$ python3 -q
>>> import numpy as np
>>> np.set_printoptions(precision=2, suppress=True, linewidth=200)
>>> rnd = lambda a: np.round(a, 2) + 0
>>> arr = np.loadtxt("mat.csv", delimiter=",")
>>> arr
array([[ 0.26, -0.13,  0.31, -0.06],
       [ 0.95, -0.69,  0.47, -0.32],
       [-0.68,  0.36, -0.48,  0.16],
       [-0.96,  0.72, -0.62,  0.35],
       [-0.49,  0.25, -0.56,  0.12],
       [ 0.72, -0.37, -0.37, -0.13],
       [-0.78,  0.42,  0.42,  0.15],
       [-0.37,  0.17,  0.08,  0.06],
       [-0.48,  0.22,  0.3 ,  0.07],
       [ 0.41, -0.23,  0.84, -0.13],
       [ 0.39, -0.19,  0.25, -0.08],
       [-0.24,  0.13, -0.53,  0.07],
       [-0.97,  0.76, -0.82,  0.39],
       [-0.14,  0.06,  0.06,  0.02],
       [ 0.25, -0.1 , -0.43, -0.02],
       [ 0.64, -0.35,  0.62, -0.16],
       [ 0.51, -0.22, -0.69, -0.05],
       [ 0.85, -0.54,  0.86, -0.26],
       [ 0.84, -0.52,  0.84, -0.25],
       [ 0.24, -0.13,  0.53, -0.07],
       [ 0.77, -0.44,  0.6 , -0.2 ],
       [ 0.05, -0.05,  0.69, -0.05]])
>>> Uu, sigma, Vt = np.linalg.svd(arr)
>>> np.argmax(sigma[:-1] / (sigma[1:] + 1e-6)) + 1
np.int64(3)
>>> rnd(sigma)
array([3.94, 1.89, 0.28, 0.01])
>>> M2 = Uu[:, :3] @ np.diag(sigma[:3]) @ Vt[:3]
>>> np.linalg.matrix_rank(M2)
np.int64(3)
>>> rnd(M2)
array([[ 0.26, -0.13,  0.31, -0.06],
       [ 0.95, -0.69,  0.47, -0.33],
       [-0.68,  0.36, -0.48,  0.16],
       [-0.96,  0.72, -0.62,  0.35],
       [-0.49,  0.25, -0.56,  0.12],
       [ 0.72, -0.37, -0.37, -0.13],
       [-0.78,  0.42,  0.42,  0.15],
       [-0.37,  0.17,  0.08,  0.06],
       [-0.48,  0.22,  0.3 ,  0.07],
       [ 0.41, -0.23,  0.84, -0.13],
       [ 0.39, -0.19,  0.25, -0.08],
       [-0.24,  0.13, -0.53,  0.07],
       [-0.97,  0.76, -0.82,  0.38],
       [-0.14,  0.06,  0.06,  0.02],
       [ 0.25, -0.1 , -0.43, -0.02],
       [ 0.64, -0.35,  0.62, -0.16],
       [ 0.51, -0.22, -0.69, -0.05],
       [ 0.85, -0.54,  0.86, -0.26],
       [ 0.84, -0.52,  0.84, -0.25],
       [ 0.24, -0.13,  0.53, -0.07],
       [ 0.77, -0.44,  0.6 , -0.2 ],
       [ 0.05, -0.05,  0.69, -0.05]])
>>> np.linalg.matrix_rank(arr, rtol=0.05)
np.int64(3)
>>> rnd(np.linalg.norm(arr - M2) / np.linalg.norm(arr))
np.float64(0.0)
>>> rnd(np.linalg.norm(arr - M2, 2)), rnd(sigma[3])
(np.float64(0.01), np.float64(0.01))
